$ ipython --no-banner

In [1]: import numpy as np

In [2]: np.set_printoptions(precision=1, suppress=True, linewidth=100, floatmode="fixed")

In [3]: mat = np.array([[0, 0, 0], [0, 0, 1], [0, 1, 0]])

In [4]: # rank 2

In [5]: w, V = np.linalg.eigh(mat)

In [6]: print(np.linalg.eigvalsh(mat + 5 * np.eye(3)))
[4.0 5.0 6.0]

In [7]: print(np.round(V.T @ mat @ V, 1) + 0)
[[-1.0  0.0  0.0]
 [ 0.0  0.0  0.0]
 [ 0.0  0.0  1.0]]

In [8]: print(np.abs(V[:, -1]))
[0.0 0.7 0.7]

In [9]: print(np.abs(V[:, -1]).round(6).argmax())
1

In [10]: print(np.unique(w.round(6) + 0, return_counts=True)[1])
[1 1 1]

In [11]: print(w)
[-1.0  0.0  1.0]

In [12]: print(round(np.linalg.norm(mat, 2) / np.linalg.norm(mat), 1))
0.7

In [13]: print(np.linalg.cond(mat) > 100)
True

In [14]: print([round(float(x), 1) for x in np.linalg.svd(mat, compute_uv=False)[:3]])
[1.0, 1.0, 0.0]

In [15]: print(np.linalg.matrix_rank(mat, rtol=0.1))
2

In [16]: t3 = np.stack([mat, -2 * mat, mat[::-1]])

In [17]: print(t3.sum(axis=0))
[[ 0  1  0]
 [ 0  0  0]
 [ 0 -1  0]]

In [18]: print((t3 @ mat.T).shape)
(3, 3, 3)

In [19]: print(np.linalg.matrix_rank(t3))
[2 2 2]

In [20]: print(mat @ np.linalg.pinv(mat) @ mat)
[[0.0 0.0 0.0]
 [0.0 0.0 1.0]
 [0.0 1.0 0.0]]

In [21]: print(np.unique(mat.round(6), axis=0).shape)
(3, 3)

In [22]: print(np.linalg.lstsq(mat[:-1].T, mat[-1])[2])
1

In [23]: print(np.kron(np.eye(2, dtype=int), mat))
[[0 0 0 0 0 0]
 [0 0 1 0 0 0]
 [0 1 0 0 0 0]
 [0 0 0 0 0 0]
 [0 0 0 0 0 1]
 [0 0 0 0 1 0]]

In [24]: print(round(np.linalg.det(2 * mat), 1), round(float(np.linalg.det(mat)), 1))
0.0 0.0

In [25]: E = np.load("arr.npy")

In [26]: print(E)
[[102  15 -15  -1]
 [ 15  46  27   2]
 [-15  27  75 -40]
 [ -1   2 -40 116]]

In [27]: O = E.astype(float).copy()

In [28]: for j in range(4):
    ...:     O[:, j] -= O[:, :j] @ (O[:, :j].T @ O[:, j])
    ...:     O[:, j] /= np.linalg.norm(O[:, j])
    ...: 

In [29]: print(O.round(1) + 0)
[[ 1.0  0.0  0.1  0.1]
 [ 0.1  0.8 -0.4 -0.4]
 [-0.1  0.6  0.6  0.6]
 [ 0.0  0.0 -0.7  0.7]]

In [30]: m1 = np.load("run12.npy")

In [31]: print(m1)
[[-4.0  9.0 -6.0 -8.0  4.0 -1.0]
 [ 8.0  8.0  4.0  6.0  2.0  1.0]
 [-6.0  9.0  9.0 -4.0  9.0 -1.0]
 [ 2.0 -8.0  5.0  2.0 -9.0  0.0]
 [ 0.0  5.0  9.0  8.0 -7.0  2.0]
 [ 0.0  0.0  0.0  0.0  0.0  0.0]]

In [32]: # rows and columns are dependent

In [33]: r = np.linalg.matrix_rank(m1)

In [34]: print(r)
5

In [35]: ns = np.linalg.svd(m1)[2][r:].T

In [36]: print(ns.shape)
(6, 1)

In [37]: F = np.array([[-1.0, 0.0, 0.0], [3.0, 3.0, 0.0], [0.0, 0.0, 2.0]])

In [38]: print(F)
[[-1.0  0.0  0.0]
 [ 3.0  3.0  0.0]
 [ 0.0  0.0  2.0]]

In [39]: # triangular, det is the product of the diagonal

In [40]: O, V = np.linalg.qr(F[:, :1])[0], np.linalg.qr(F[:, 1:])[0]

In [41]: sv = np.linalg.svd(O.T @ V, compute_uv=False)

In [42]: print(round(float(np.linalg.norm(O @ O.T - V @ V.T, 2)), 1))
1.0

In [43]: J = np.array([[0.7, -0.9, 0.5, 1.7], [0.1, -0.5, 1.4, -1.5], [0.2, 0.4, -2.0, 1.1]])

In [44]: J[:, 1] *= 5

In [45]: print(J)
[[ 0.7 -4.5  0.5  1.7]
 [ 0.1 -2.5  1.4 -1.5]
 [ 0.2  2.0 -2.0  1.1]]

In [46]: B = J / np.sqrt((J ** 2).mean(axis=1, keepdims=True))

In [47]: print(B[1])
[ 0.1 -1.5  0.9 -0.9]

In [48]: print(np.linalg.matrix_rank(B) == np.linalg.matrix_rank(J))
True

In [49]: print(J - J.mean(axis=1, keepdims=True))
[[ 1.1 -4.1  0.9  2.1]
 [ 0.7 -1.9  2.0 -0.9]
 [-0.1  1.7 -2.3  0.8]]

In [50]: f = np.array([1, -1])

In [51]: print(np.array([np.convolve(row, f, "same") for row in J]))
[[ 0.7 -5.2  5.0  1.2]
 [ 0.1 -2.6  3.9 -2.9]
 [ 0.2  1.8 -4.0  3.1]]

In [52]: gram = J.T @ J

In [53]: print(np.round(np.linalg.eigvalsh(gram)[::-1], 1) + 0)
[34.2  9.0  0.4  0.0]

In [54]: print((J @ J.T).shape)
(3, 3)

In [55]: print(np.diag(gram))
[ 0.5 30.5  6.2  6.3]

In [56]: print(np.trace(gram), round((J ** 2).sum(), 1))
43.6 43.6

In [57]: print(np.linalg.svd(J, compute_uv=False) ** 2)
[34.2  9.0  0.4]

In [58]: W0 = np.load("a.npy")

In [59]: print(W0)
[[0.5 0.5]
 [0.5 0.5]]

In [60]: t3 = np.stack([W0, -3 * W0, W0[::-1]])

In [61]: print(np.linalg.det(t3))
[0.0 0.0 0.0]

In [62]: print(np.einsum("bij,cij->bc", t3, t3))
[[ 1.0 -3.0  1.0]
 [-3.0  9.0 -3.0]
 [ 1.0 -3.0  1.0]]

In [63]: print(np.linalg.matrix_power(W0, 2))
[[0.5 0.5]
 [0.5 0.5]]

In [64]: print(W0 @ np.ones(2))
[1.0 1.0]

In [65]: print(np.linalg.matrix_power(W0, 100))
[[0.5 0.5]
 [0.5 0.5]]

In [66]: p = np.eye(2)[1]

In [67]: for _ in range(3):
    ...:     p = p @ W0
    ...:     print(p.round(1))
    ...: 
[0.5 0.5]
[0.5 0.5]
[0.5 0.5]

In [68]: K = np.loadtxt("w.csv", delimiter=",")

In [69]: print(K)
[[ 1.5 -1.4  1.4  0.7 -0.7]
 [-1.0 -1.3  0.6 -1.2 -0.6]
 [ 0.7  2.3 -0.4  0.0  1.1]
 [ 0.9 -2.1  1.0  1.1 -1.0]
 [ 0.0 -1.2  0.6 -0.6 -0.6]
 [-0.7 -0.8 -0.8 -1.2 -0.4]
 [-0.7  1.5 -0.6  0.0  0.8]
 [-0.8  0.7  0.3  0.5  0.3]
 [-0.7 -2.3 -0.4  0.0 -1.2]
 [-0.7 -1.0  0.8  0.3 -0.5]
 [ 0.6  1.7  1.0  0.7  0.8]
 [ 2.0 -0.5  0.4 -0.5 -0.2]
 [-0.9 -2.1  1.4 -0.2 -1.1]
 [ 2.0  1.7  0.3  1.0  0.8]
 [-0.9  4.4  0.2  0.9  2.2]
 [-0.9  2.0 -1.7 -2.7  1.0]
 [-1.1  1.3 -1.8  1.2  0.7]
 [-0.1 -0.5  0.6 -1.3 -0.2]
 [ 1.0 -3.1  0.2 -0.1 -1.6]
 [ 0.0 -2.6  1.8  0.9 -1.3]
 [ 1.7  3.7 -0.4 -0.1  1.9]
 [-2.1  1.4 -0.4  1.1  0.7]
 [-1.4 -1.1  0.5 -0.8 -0.6]
 [ 0.5 -0.6 -0.1 -0.1 -0.3]
 [-0.6  1.7  0.2 -0.8  0.9]
 [ 0.9 -2.9 -0.3 -0.3 -1.4]
 [ 0.0 -2.0 -1.6 -1.3 -1.0]
 [-0.6  3.6  1.1  0.8  1.8]]

In [70]: hat = K @ np.linalg.solve(K.T @ K, K.T)

In [71]: print(hat @ K[:, 2])
[ 1.4  0.6 -0.4  1.0  0.6 -0.8 -0.6  0.3 -0.4  0.8  1.0  0.4  1.4  0.3  0.2 -1.7 -1.8  0.6  0.2
  1.8 -0.4 -0.4  0.5 -0.1  0.2 -0.3 -1.6  1.1]

In [72]: vec = np.array([-1, -1, 1, 1, 2])

In [73]: a = np.maximum(K @ vec, 0)

In [74]: print(np.flatnonzero(a > 1e-9))
[ 0  1  3  6  7  8  9 10 12 14 16 19 21 22 24 27]

In [75]: print(K.T @ a)
[-13.7   6.9  14.3  12.0   3.3]

In [76]: print(np.maximum(K @ (3 * vec), 0))
[1.8 1.5 0.0 3.9 0.0 0.0 0.6 4.5 0.6 5.4 3.0 0.0 6.0 0.0 6.0 0.0 1.8 0.0 0.0 8.1 0.0 8.4 3.0 0.0
 0.3 0.0 0.0 7.5]

In [77]: print(a)
[0.6 0.5 0.0 1.3 0.0 0.0 0.2 1.5 0.2 1.8 1.0 0.0 2.0 0.0 2.0 0.0 0.6 0.0 0.0 2.7 0.0 2.8 1.0 0.0
 0.1 0.0 0.0 2.5]

In [78]: Xc = (K - K.mean(axis=0)) / K.std(axis=0)

In [79]: print(Xc.std(axis=0))
[1.0 1.0 1.0 1.0 1.0]

In [80]: beta = np.linalg.lstsq(np.delete(Xc, 3, axis=1), Xc[:, 3])[0]

In [81]: print(round(float(1 - np.var(Xc[:, 3] - np.delete(Xc, 3, axis=1) @ beta)), 1))
0.2

In [82]: print(beta)
[ 0.1  3.0  0.4 -2.7]

In [83]: print(np.round(np.abs(np.linalg.svd(K)[2][-1]), 1) + 0)
[0.0 0.4 0.0 0.0 0.9]

In [84]: B = np.c_[K[:, :3] @ np.array([[-1, -1, 0], [0, 2, -2], [1, -2, -2]]), np.array([1, -4, 0, 2, 3, -5, 0, -1, -5, 3, -3, 1, 3, 4, -5, 5, 4, -3, -2, 2, 2, 3, 5, -1, -4, 3, 4, 4])]

In [85]: print(B)
[[-0.1 -7.1  0.0  1.0]
 [ 1.6 -2.8  1.4 -4.0]
 [-1.1  4.7 -3.8  0.0]
 [ 0.1 -7.1  2.2  2.0]
 [ 0.6 -3.6  1.2  3.0]
 [-0.1  0.7  3.2 -5.0]
 [ 0.1  4.9 -1.8  0.0]
 [ 1.1  1.6 -2.0 -1.0]
 [ 0.3 -3.1  5.4 -5.0]
 [ 1.5 -2.9  0.4  3.0]
 [ 0.4  0.8 -5.4 -3.0]
 [-1.6 -3.8  0.2  1.0]
 [ 2.3 -6.1  1.4  3.0]
 [-1.7  0.8 -4.0  4.0]
 [ 1.1  9.3 -9.2 -5.0]
 [-0.8  8.3 -0.6  5.0]
 [-0.7  7.3  1.0  4.0]
 [ 0.7 -2.1 -0.2 -3.0]
 [-0.8 -7.6  5.8 -2.0]
 [ 1.8 -8.8  1.6  2.0]
 [-2.1  6.5 -6.6  2.0]
 [ 1.7  5.7 -2.0  3.0]
 [ 1.9 -1.8  1.2  5.0]
 [-0.6 -1.5  1.4 -1.0]
 [ 0.8  3.6 -3.8 -4.0]
 [-1.2 -6.1  6.4  3.0]
 [-1.6 -0.8  7.2  4.0]
 [ 1.7  5.6 -9.4  4.0]]

In [86]: print(np.linalg.matrix_rank(np.c_[K, B]))
6

In [87]: print(np.linalg.matrix_rank(B))
4

In [88]: print(np.round(np.linalg.norm(B - K @ np.linalg.lstsq(K, B)[0], axis=0), 1) + 0)
[ 0.0  0.0  0.0 17.3]

In [89]: sv = 20 * 0.9 ** np.arange(3)

In [90]: rng = np.random.default_rng(24)

In [91]: data = rng.normal(size=(15, 3)) * rng.permutation(sv)

In [92]: print(data)
[[ 21.9   6.2 -23.3]
 [ -3.0  -6.1  -4.6]
 [  9.7 -23.0  19.3]
 [-18.3  -3.4  17.7]
 [ 10.8 -12.4  35.4]
 [  5.9 -17.2   0.9]
 [-13.5   7.8 -26.8]
 [  7.8 -31.9  21.9]
 [  4.4  24.4 -14.2]
 [-33.9 -24.7  -4.9]
 [ 31.8  10.3  26.2]
 [-14.2  -9.6  -6.7]
 [ 18.9 -10.2  -5.8]
 [ 26.3 -15.7  -0.7]
 [-21.8  -4.2  16.6]]

In [93]: vec = np.array([-4, 4, -2])

In [94]: a = np.maximum(data @ vec, 0)

In [95]: print(np.maximum(data @ (3 * vec), 0))
[  0.0   0.0   0.0  72.1   0.0   0.0 416.4   0.0 325.4 140.4   0.0  95.8   0.0   0.0 110.9]

In [96]: print(np.tanh(data @ vec))
[-1.0 -1.0 -1.0  1.0 -1.0 -1.0  1.0 -1.0  1.0  1.0 -1.0  1.0 -1.0 -1.0  1.0]

In [97]: vec = np.array([0, 1, 3])

In [98]: target = data @ vec

In [99]: beta, lr = np.zeros(3), 1 / np.linalg.norm(data, 2) ** 2

In [100]: for i in range(150):
     ...:     beta -= lr * data.T @ (data @ beta - target)
     ...:     if i % 50 == 0: print(i, round(np.linalg.norm(data @ beta - target), 1))
     ...: 
0 80.4
50 0.0
100 0.0

In [101]: print(beta.round(1) + 0)
[0.0 1.0 3.0]
